$ ipython --no-banner

In [1]: import numpy as np

In [2]: np.set_printoptions(suppress=True, linewidth=160)

In [3]: def tidy(a):
   ...:     return np.round(a, 1) + 0
   ...: 

In [4]: W0 = np.loadtxt("run16.csv", delimiter=",")

In [5]: W0
Out[5]: 
array([[-2.,  0.,  0.],
       [ 0., -2.,  0.],
       [ 0.,  0., -1.]])

In [6]: vec = np.array([3, 3, 1])

In [7]: h = np.maximum(W0 @ vec, 0)

In [8]: W0 * (h > 1e-9)[:, None]
Out[8]: 
array([[-0.,  0.,  0.],
       [ 0., -0.,  0.],
       [ 0.,  0., -0.]])

In [9]: np.maximum(W0 @ vec, 0) - np.maximum(-W0 @ vec, 0)
Out[9]: array([-6., -6., -1.])

In [10]: arr, _ = np.linalg.qr(np.array([[1.1, 0.2, 0.8, 0.0, 0.3, -0.7],
    ...:     [-0.8, -0.6, 0.1, 2.2, 1.0, -1.3],
    ...:     [-0.4, 1.5, 1.6, -2.4, -0.6, -1.1],
    ...:     [0.0, -0.7, 0.0, -1.9, 0.5, 0.3],
    ...:     [-1.3, -2.7, -0.6, -0.1, -0.1, 1.3],
    ...:     [-2.4, 0.4, -1.2, -0.7, 0.1, -1.4]]))

In [11]: tidy(arr)
Out[11]: 
array([[-0.4,  0. , -0.2,  0. ,  0.3,  0.9],
       [ 0.3, -0.1, -0.3,  0.7,  0.5, -0.2],
       [ 0.1,  0.5, -0.8, -0.2, -0.2, -0.1],
       [ 0. , -0.2, -0.1, -0.6,  0.7, -0.3],
       [ 0.4, -0.7, -0.3, -0.1, -0.3,  0.2],
       [ 0.8,  0.3,  0.3, -0.1,  0.2,  0.4]])

In [12]: M2 = np.linalg.inv(arr)

In [13]: tidy(np.linalg.slogdet(arr)[0])
Out[13]: np.float64(-1.0)

In [14]: (np.abs(M2) > 1e-9).astype(int)
Out[14]: 
array([[1, 1, 1, 0, 1, 1],
       [1, 1, 1, 1, 1, 1],
       [1, 1, 1, 1, 1, 1],
       [1, 1, 1, 1, 1, 1],
       [1, 1, 1, 1, 1, 1],
       [1, 1, 1, 1, 1, 1]])

In [15]: np.allclose(M2, arr.T)
Out[15]: True

In [16]: tidy(M2)
Out[16]: 
array([[-0.4,  0.3,  0.1,  0. ,  0.4,  0.8],
       [ 0. , -0.1,  0.5, -0.2, -0.7,  0.3],
       [-0.2, -0.3, -0.8, -0.1, -0.3,  0.3],
       [ 0. ,  0.7, -0.2, -0.6, -0.1, -0.1],
       [ 0.3,  0.5, -0.2,  0.7, -0.3,  0.2],
       [ 0.9, -0.2, -0.1, -0.3,  0.2,  0.4]])

In [17]: Q, vecs = np.linalg.qr(arr[:, :4])[0], np.linalg.qr(arr[:, 4:])[0]

In [18]: sig = np.linalg.svd(Q.T @ vecs, compute_uv=False)

In [19]: (sig > 0.9).sum()
Out[19]: np.int64(0)

In [20]: r0 = np.array([-2, 2, 0, -1, -1, -3])

In [21]: M2 = arr + np.outer(r0, np.eye(6)[1])

In [22]: np.linalg.matrix_rank(M2 - arr)
Out[22]: np.int64(1)

In [23]: np.linalg.matrix_rank(np.linalg.inv(M2) - np.linalg.inv(arr), tol=1e-8)
Out[23]: np.int64(1)

In [24]: W1 = np.array([[5, 3, 2, 0],
    ...:     [1, 2, 1, 0],
    ...:     [4, 0, 2, 4],
    ...:     [0, 3, 0, 2],
    ...:     [5, 0, 5, 1],
    ...:     [0, 3, 0, 1]])

In [25]: b = np.array([-4, -2, -5, -4])

In [26]: act = np.maximum(arr @ W1 + b, 0)

In [27]: tidy(act)
Out[27]: 
array([[0. , 0. , 0. , 0. ],
       [0. , 0.2, 0. , 0. ],
       [0. , 0. , 0. , 0. ],
       [0. , 0. , 0. , 0. ],
       [0. , 0. , 0. , 0. ],
       [2.4, 1.8, 0. , 0. ]])

In [28]: tidy((act > 0).mean(axis=0))
Out[28]: array([0.2, 0.3, 0. , 0. ])

In [29]: basis = np.array([[-3, -1, -2], [0, -1, 3], [1, 0, 0], [1, 0, 0]])

In [30]: (act @ basis).round(6).argmax(axis=1)
Out[30]: array([0, 2, 0, 0, 0, 2])

In [31]: tidy(act @ basis)
Out[31]: 
array([[ 0. ,  0. ,  0. ],
       [ 0. , -0.2,  0.7],
       [ 0. ,  0. ,  0. ],
       [ 0. ,  0. ,  0. ],
       [ 0. ,  0. ,  0. ],
       [-7.2, -4.2,  0.5]])

In [32]: vec = np.array([2, -2, -3, -1, -2, 1])

In [33]: target = arr @ vec

In [34]: b, lr = np.zeros(6), 1 / np.linalg.norm(arr, 2) ** 2

In [35]: for i in range(25):
    ...:     b -= lr * arr.T @ (arr @ b - target)
    ...:     if i % 5 == 0: print(i, round(np.linalg.norm(arr @ b - target), 1))
    ...: 
0 0.0
5 0.0
10 0.0
15 0.0
20 0.0

In [36]: tidy(np.linalg.cond(arr))
Out[36]: np.float64(1.0)

In [37]: mat = np.load("layer7.npy")

In [38]: tidy(mat)
Out[38]: 
array([[ 0.8,  0.4,  0.2,  0.1],
       [ 0.4,  0.3, -0.3, -0.1],
       [ 0.2, -0.3,  0.9,  0. ],
       [ 0.1, -0.1,  0. ,  1. ]])

In [39]: Uu, sig, Vt = np.linalg.svd(mat)

In [40]: vecs = Vt[:(sig > 1e-8).sum()]

In [41]: rng = np.random.default_rng(587)

In [42]: vec = mat[0] + -2 * mat[3] + rng.integers(2) * np.eye(4)[0]

In [43]: tidy(vec)
Out[43]: array([ 1.7,  0.5,  0.2, -1.9])

In [44]: tidy(np.diag(vecs.T @ vecs))
Out[44]: array([0.8, 0.3, 0.9, 1. ])

In [45]: tidy(np.linalg.norm(vec - vecs.T @ vecs @ vec))
Out[45]: np.float64(0.4)

In [46]: M2 = np.array([[-2, -2], [-3, -3]])

In [47]: basis = np.kron(M2, mat)

In [48]: tidy(basis)
Out[48]: 
array([[-1.6, -0.7, -0.3, -0.1, -1.6, -0.7, -0.3, -0.1],
       [-0.7, -0.7,  0.6,  0.2, -0.7, -0.7,  0.6,  0.2],
       [-0.3,  0.6, -1.7,  0.1, -0.3,  0.6, -1.7,  0.1],
       [-0.1,  0.2,  0.1, -2. , -0.1,  0.2,  0.1, -2. ],
       [-2.4, -1.1, -0.5, -0.2, -2.4, -1.1, -0.5, -0.2],
       [-1.1, -1. ,  0.9,  0.3, -1.1, -1. ,  0.9,  0.3],
       [-0.5,  0.9, -2.6,  0.1, -0.5,  0.9, -2.6,  0.1],
       [-0.2,  0.3,  0.1, -3. , -0.2,  0.3,  0.1, -3. ]])

In [49]: tidy(np.linalg.norm(basis, 2)), tidy(np.linalg.norm(M2, 2) * np.linalg.norm(mat, 2))
Out[49]: (np.float64(5.1), np.float64(5.1))

In [50]: basis.shape
Out[50]: (8, 8)

In [51]: tidy(np.linalg.svd(basis, compute_uv=False))
Out[51]: array([5.1, 5.1, 5.1, 0. , 0. , 0. , 0. , 0. ])

In [52]: np.linalg.matrix_rank(basis)
Out[52]: np.int64(3)

In [53]: tidy(basis.mean(axis=0))
Out[53]: array([-0.9, -0.2, -0.4, -0.6, -0.9, -0.2, -0.4, -0.6])

In [54]: tidy(basis.sum(axis=0))
Out[54]: array([-6.9, -1.6, -3.4, -4.5, -6.9, -1.6, -3.4, -4.5])

In [55]: tidy(np.diff(basis, axis=0))
Out[55]: 
array([[ 0.9,  0. ,  0.9,  0.3,  0.9,  0. ,  0.9,  0.3],
       [ 0.4,  1.3, -2.3, -0.1,  0.4,  1.3, -2.3, -0.1],
       [ 0.2, -0.4,  1.8, -2.1,  0.2, -0.4,  1.8, -2.1],
       [-2.3, -1.3, -0.6,  1.8, -2.3, -1.3, -0.6,  1.8],
       [ 1.3,  0. ,  1.4,  0.4,  1.3,  0. ,  1.4,  0.4],
       [ 0.6,  1.9, -3.5, -0.2,  0.6,  1.9, -3.5, -0.2],
       [ 0.3, -0.6,  2.7, -3.1,  0.3, -0.6,  2.7, -3.1]])

In [56]: tidy(np.linalg.norm(basis))
Out[56]: np.float64(8.8)

In [57]: np.count_nonzero(basis)
Out[57]: np.int64(64)

In [58]: np.unravel_index(np.abs(basis).argmax(), basis.shape)
Out[58]: (np.int64(7), np.int64(3))

In [59]: tidy(basis - basis[0])
Out[59]: 
array([[ 0. ,  0. ,  0. ,  0. ,  0. ,  0. ,  0. ,  0. ],
       [ 0.9,  0. ,  0.9,  0.3,  0.9,  0. ,  0.9,  0.3],
       [ 1.3,  1.3, -1.4,  0.2,  1.3,  1.3, -1.4,  0.2],
       [ 1.5,  0.9,  0.4, -1.9,  1.5,  0.9,  0.4, -1.9],
       [-0.8, -0.4, -0.2, -0.1, -0.8, -0.4, -0.2, -0.1],
       [ 0.5, -0.3,  1.2,  0.4,  0.5, -0.3,  1.2,  0.4],
       [ 1.1,  1.6, -2.3,  0.2,  1.1,  1.6, -2.3,  0.2],
       [ 1.5,  1. ,  0.5, -2.9,  1.5,  1. ,  0.5, -2.9]])

In [60]: basis.shape
Out[60]: (8, 8)

In [61]: tidy(np.abs(basis).max())
Out[61]: np.float64(3.0)
